In [1]: import numpy as np

In [2]: import numpy.linalg as la

In [3]: np.set_printoptions(precision=3, suppress=True, linewidth=140)

In [4]: W0 = np.load("dump.npy")

In [5]: W0
Out[5]: 
array([[ 0.75 , -0.417, -0.25 , -0.083, -0.25 , -0.25 , -0.083, -0.25 ],
       [-0.417,  0.306, -0.417, -0.139, -0.417, -0.417, -0.139, -0.417],
       [-0.25 , -0.417,  0.75 , -0.083, -0.25 , -0.25 , -0.083, -0.25 ],
       [-0.083, -0.139, -0.083,  0.972, -0.083, -0.083, -0.028, -0.083],
       [-0.25 , -0.417, -0.25 , -0.083,  0.75 , -0.25 , -0.083, -0.25 ],
       [-0.25 , -0.417, -0.25 , -0.083, -0.25 ,  0.75 , -0.083, -0.25 ],
       [-0.083, -0.139, -0.083, -0.028, -0.083, -0.083,  0.972, -0.083],
       [-0.25 , -0.417, -0.25 , -0.083, -0.25 , -0.25 , -0.083,  0.75 ]])

In [6]: vec = np.array([0, 2, 0, 1, -2, 2, -2, 0])

In [7]: target = W0 @ vec

In [8]: coef, lr = np.zeros(8), 1 / la.norm(W0, 2) ** 2

In [9]: for i in range(25):
   ...:     coef -= lr * W0.T @ (W0 @ coef - target)
   ...:     if i % 5 == 0: print(i, round(la.norm(W0 @ coef - target), 3))
   ...: 
0 0.0
5 0.0
10 0.0
15 0.0
20 0.0

In [10]: print(round(float(la.cond(W0)), 3))
1.0

In [11]: vec = np.array([3, 0, -1, 1, -1, 1, 1, -3])

In [12]: target = W0 @ vec

In [13]: print(target)
[ 3.083  0.139 -0.917  1.028 -0.917  1.083  1.028 -2.917]

In [14]: print(np.round(la.solve(W0, 2 * target), 3) + 0)
[ 6.  0. -2.  2. -2.  2.  2. -6.]

In [15]: np.round(la.solve(W0, target + W0[:, 0]), 3) + 0
Out[15]: array([ 4.,  0., -1.,  1., -1.,  1.,  1., -3.])

In [16]: np.round(la.solve(W0.T, W0[0]), 3) + 0
Out[16]: array([1., 0., 0., 0., 0., 0., 0., 0.])

In [17]: np.round(la.solve(W0, target), 3) + 0
Out[17]: array([ 3.,  0., -1.,  1., -1.,  1.,  1., -3.])

In [18]: ev, vecs = la.eigh(W0)

In [19]: print(np.round(vecs.T @ W0 @ vecs, 3) + 0)
[[-1.  0.  0.  0.  0.  0.  0.  0.]
 [ 0.  1.  0.  0.  0.  0.  0.  0.]
 [ 0.  0.  1.  0.  0.  0.  0.  0.]
 [ 0.  0.  0.  1.  0.  0.  0.  0.]
 [ 0.  0.  0.  0.  1.  0.  0.  0.]
 [ 0.  0.  0.  0.  0.  1.  0.  0.]
 [ 0.  0.  0.  0.  0.  0.  1.  0.]
 [ 0.  0.  0.  0.  0.  0.  0.  1.]]

In [20]: la.eigvalsh(W0 @ W0)
Out[20]: array([1., 1., 1., 1., 1., 1., 1., 1.])

In [21]: round(float(ev.sum()), 3), np.trace(W0)
Out[21]: (6.0, np.float64(6.0))

In [22]: np.unique(ev.round(6) + 0, return_counts=True)[1]
Out[22]: array([1, 7])

In [23]: la.svd(W0, compute_uv=False)
Out[23]: array([1., 1., 1., 1., 1., 1., 1., 1.])

In [24]: u, g = W0[0], W0[3]

In [25]: u @ u
Out[25]: np.float64(1.0)

In [26]: print(round(float(u @ g), 3))
-0.0

In [27]: p = (u @ g) / (u @ u) * u

In [28]: np.round(la.norm(u + g) ** 2 + la.norm(u - g) ** 2, 3)
Out[28]: np.float64(4.0)

In [29]: np.outer(u, g)
Out[29]: 
array([[-0.062, -0.104, -0.062,  0.729, -0.062, -0.062, -0.021, -0.062],
       [ 0.035,  0.058,  0.035, -0.405,  0.035,  0.035,  0.012,  0.035],
       [ 0.021,  0.035,  0.021, -0.243,  0.021,  0.021,  0.007,  0.021],
       [ 0.007,  0.012,  0.007, -0.081,  0.007,  0.007,  0.002,  0.007],
       [ 0.021,  0.035,  0.021, -0.243,  0.021,  0.021,  0.007,  0.021],
       [ 0.021,  0.035,  0.021, -0.243,  0.021,  0.021,  0.007,  0.021],
       [ 0.007,  0.012,  0.007, -0.081,  0.007,  0.007,  0.002,  0.007],
       [ 0.021,  0.035,  0.021, -0.243,  0.021,  0.021,  0.007,  0.021]])

In [30]: ev, vecs = la.eigh(W0)

In [31]: vec = np.array([1, 3, 2, 0, 1, 2, 0, 3])

In [32]: la.eigvalsh(W0[1:, 1:])
Out[32]: array([-0.75,  1.  ,  1.  ,  1.  ,  1.  ,  1.  ,  1.  ])

In [33]: round(float(np.abs(W0).sum(axis=1).max()), 3), round(float(np.abs(ev).max()), 3)
Out[33]: (2.667, 1.0)

In [34]: vecs * np.maximum(ev, 0) @ vecs.T
Out[34]: 
array([[ 0.875, -0.208, -0.125, -0.042, -0.125, -0.125, -0.042, -0.125],
       [-0.208,  0.653, -0.208, -0.069, -0.208, -0.208, -0.069, -0.208],
       [-0.125, -0.208,  0.875, -0.042, -0.125, -0.125, -0.042, -0.125],
       [-0.042, -0.069, -0.042,  0.986, -0.042, -0.042, -0.014, -0.042],
       [-0.125, -0.208, -0.125, -0.042,  0.875, -0.125, -0.042, -0.125],
       [-0.125, -0.208, -0.125, -0.042, -0.125,  0.875, -0.042, -0.125],
       [-0.042, -0.069, -0.042, -0.014, -0.042, -0.042,  0.986, -0.042],
       [-0.125, -0.208, -0.125, -0.042, -0.125, -0.125, -0.042,  0.875]])

In [35]: print(vec @ W0 @ vec)
-21.0

In [36]: mat = np.loadtxt("m.csv", delimiter=",")

In [37]: print(mat)
[[ 2.207  0.1    0.737  0.455]
 [ 0.1    1.269  0.043 -0.447]
 [ 0.737  0.043  1.451  0.31 ]
 [ 0.455 -0.447  0.31   2.073]]

In [38]: Q = mat.astype(float).copy()

In [39]: for j in range(4):
    ...:     Q[:, j] -= Q[:, :j] @ (Q[:, :j].T @ Q[:, j])
    ...:     Q[:, j] /= la.norm(Q[:, j])
    ...: 

In [40]: np.round(Q.T @ Q, 3) + 0
Out[40]: 
array([[1., 0., 0., 0.],
       [0., 1., 0., 0.],
       [0., 0., 1., 0.],
       [0., 0., 0., 1.]])

In [41]: W1 = np.array([[4, -3, 4, 2, 0],
    ...:     [3, 4, -1, 5, 0],
    ...:     [-5, -3, 5, -4, -4],
    ...:     [2, -1, -4, 0, -4]])

In [42]: coef = np.array([-6, -3, 0, -5, 2])

In [43]: act = np.maximum(mat @ W1 + coef, 0)

In [44]: (act > 0).astype(int)
Out[44]: 
array([[1, 0, 1, 0, 0],
       [0, 1, 1, 1, 1],
       [0, 0, 1, 0, 0],
       [0, 0, 0, 0, 0]])

In [45]: act
Out[45]: 
array([[ 0.353,  0.   , 10.593,  0.   ,  0.   ],
       [ 0.   ,  2.094,  1.134,  1.373,  3.616],
       [ 0.   ,  0.   ,  8.92 ,  0.   ,  0.   ],
       [ 0.   ,  0.   ,  0.   ,  0.   ,  0.   ]])

In [46]: C = np.array([[2, -3, 2], [3, -3, 3], [-1, 3, -2], [-1, 1, 1], [-3, 0, 3]])

In [47]: (act @ C).round(6).argmax(axis=1)
Out[47]: array([1, 2, 1, 0])

In [48]: other = np.array([[1, 5], [0, 5], [0, 0], [5, 2]])

In [49]: np.einsum("ij,ij->i", mat, mat)
Out[49]: array([5.631, 1.822, 2.747, 4.8  ])

In [50]: mat @ other
Out[50]: 
array([[ 4.482, 12.445],
       [-2.135,  5.951],
       [ 2.287,  4.52 ],
       [10.82 ,  4.186]])

In [51]: np.einsum("ik,kj->ij", mat, other)
Out[51]: 
array([[ 4.482, 12.445],
       [-2.135,  5.951],
       [ 2.287,  4.52 ],
       [10.82 ,  4.186]])

In [52]: la.matrix_rank(np.vstack([mat, other.T]))
Out[52]: np.int64(4)

In [53]: np.einsum("ij->j", mat)
Out[53]: array([3.499, 0.965, 2.541, 2.391])

In [54]: other.T @ mat.T
Out[54]: 
array([[ 4.482, -2.135,  2.287, 10.82 ],
       [12.445,  5.951,  4.52 ,  4.186]])

In [55]: feats = np.load("case7.npy")

In [56]: feats
Out[56]: 
array([[ 1.695, -1.32 ,  1.406],
       [ 0.008, -1.762,  3.851],
       [ 1.397, -1.772,  0.125],
       [-1.315,  0.459, -3.472],
       [-0.481,  2.236, -1.36 ],
       [ 1.972, -0.295,  3.443],
       [-1.911, -1.233, -2.506],
       [-0.434, -5.703,  4.534]])

In [57]: vec = np.array([3, 5, -5, -4])

In [58]: target = mat @ vec

In [59]: target
Out[59]: array([  1.616,   8.218,  -6.069, -10.712])

In [60]: np.round(la.solve(mat, mat[:, 0]), 3) + 0
Out[60]: array([1., 0., 0., 0.])

In [61]: u, g = feats[5], feats[0]

In [62]: round(float(u @ g), 3)
Out[62]: 8.573

In [63]: p = (u @ g) / (u @ u) * u

In [64]: print(la.matrix_rank(np.outer(u, g)))
1

In [65]: np.round((g - p) @ u, 3)
Out[65]: np.float64(0.0)

In [66]: g - p
Out[66]: array([ 0.627, -1.16 , -0.459])

In [67]: p
Out[67]: array([ 1.068, -0.16 ,  1.865])

In [68]: arr = np.loadtxt("sample13.csv", delimiter=",")

In [69]: print(arr)
[[ -9.   8.   2.  -4.]
 [-12.  13.   4.  -8.]
 [-12.  12.   9. -12.]
 [-12.  12.  12. -15.]]

In [70]: other = la.inv(W0)

In [71]: other
Out[71]: 
array([[ 0.75 , -0.417, -0.25 , -0.083, -0.25 , -0.25 , -0.083, -0.25 ],
       [-0.417,  0.306, -0.417, -0.139, -0.417, -0.417, -0.139, -0.417],
       [-0.25 , -0.417,  0.75 , -0.083, -0.25 , -0.25 , -0.083, -0.25 ],
       [-0.083, -0.139, -0.083,  0.972, -0.083, -0.083, -0.028, -0.083],
       [-0.25 , -0.417, -0.25 , -0.083,  0.75 , -0.25 , -0.083, -0.25 ],
       [-0.25 , -0.417, -0.25 , -0.083, -0.25 ,  0.75 , -0.083, -0.25 ],
       [-0.083, -0.139, -0.083, -0.028, -0.083, -0.083,  0.972, -0.083],
       [-0.25 , -0.417, -0.25 , -0.083, -0.25 , -0.25 , -0.083,  0.75 ]])

In [72]: np.allclose(other, W0.T)
Out[72]: True

In [73]: np.round(W0 @ other, 3) + 0
Out[73]: 
array([[1., 0., 0., 0., 0., 0., 0., 0.],
       [0., 1., 0., 0., 0., 0., 0., 0.],
       [0., 0., 1., 0., 0., 0., 0., 0.],
       [0., 0., 0., 1., 0., 0., 0., 0.],
       [0., 0., 0., 0., 1., 0., 0., 0.],
       [0., 0., 0., 0., 0., 1., 0., 0.],
       [0., 0., 0., 0., 0., 0., 1., 0.],
       [0., 0., 0., 0., 0., 0., 0., 1.]])
